>>> import numpy as np
>>> from numpy import linalg as LA
>>> np.set_printoptions(suppress=True, linewidth=200)
>>> def rnd(a):
...     return np.round(a, 2) + 0
... 
>>> other = np.array([[2, 5, -5, 5], [6, 2, -6, 3]])
>>> E = other.T @ other
>>> print(E)
[[ 40  22 -46  28]
 [ 22  29 -37  31]
 [-46 -37  61 -43]
 [ 28  31 -43  34]]
>>> U, sv, vt = LA.svd(E)
>>> vecs = vt[:(sv > 1e-8).sum()]
>>> rng = np.random.default_rng(228774)
>>> x = E[2] + 5 * E[0] + rng.integers(2) * np.eye(4)[1]
>>> print(x)
[ 154.   73. -169.   97.]
>>> print(rnd(np.diag(vecs.T @ vecs)))
[0.71 0.49 0.43 0.37]
>>> print(LA.matrix_rank(np.vstack([E, x])))
2
>>> print(rnd(vecs.T @ vecs))
[[ 0.71 -0.22 -0.4  -0.06]
 [-0.22  0.49 -0.18  0.42]
 [-0.4  -0.18  0.43 -0.24]
 [-0.06  0.42 -0.24  0.37]]
>>> print(np.allclose(E[:-1].T @ LA.lstsq(E[:-1].T, E[-1])[0], E[-1]))
True
>>> print(LA.lstsq(E[:-1].T, E[-1])[2])
2
>>> print(np.abs(np.diag(LA.qr(E)[1])) > 1e-9)
[ True  True False False]
>>> th = np.radians(15)
>>> Rm = np.eye(4)
>>> Rm[1, 1] = Rm[2, 2] = np.cos(th)
>>> Rm[1, 2], Rm[2, 1] = -np.sin(th), np.sin(th)
>>> print(rnd(Rm))
[[ 1.    0.    0.    0.  ]
 [ 0.    0.97 -0.26  0.  ]
 [ 0.    0.26  0.97  0.  ]
 [ 0.    0.    0.    1.  ]]
>>> other = E @ Rm.T
>>> print(rnd(LA.svd(E, compute_uv=False)), rnd(LA.svd(other, compute_uv=False)))
[149.07  14.93   0.     0.  ] [149.07  14.93   0.     0.  ]
>>> print(np.allclose(LA.norm(E, axis=1), LA.norm(other, axis=1)))
True
>>> print(rnd(other))
[[ 40.    33.16 -38.74  28.  ]
 [ 22.    37.59 -28.23  31.  ]
 [-46.   -51.53  49.35 -43.  ]
 [ 28.    41.07 -33.51  34.  ]]
>>> print(np.allclose(E @ E.T, other @ other.T))
True
>>> print(rnd(LA.det(Rm)), rnd(np.trace(Rm)))
1.0 3.93
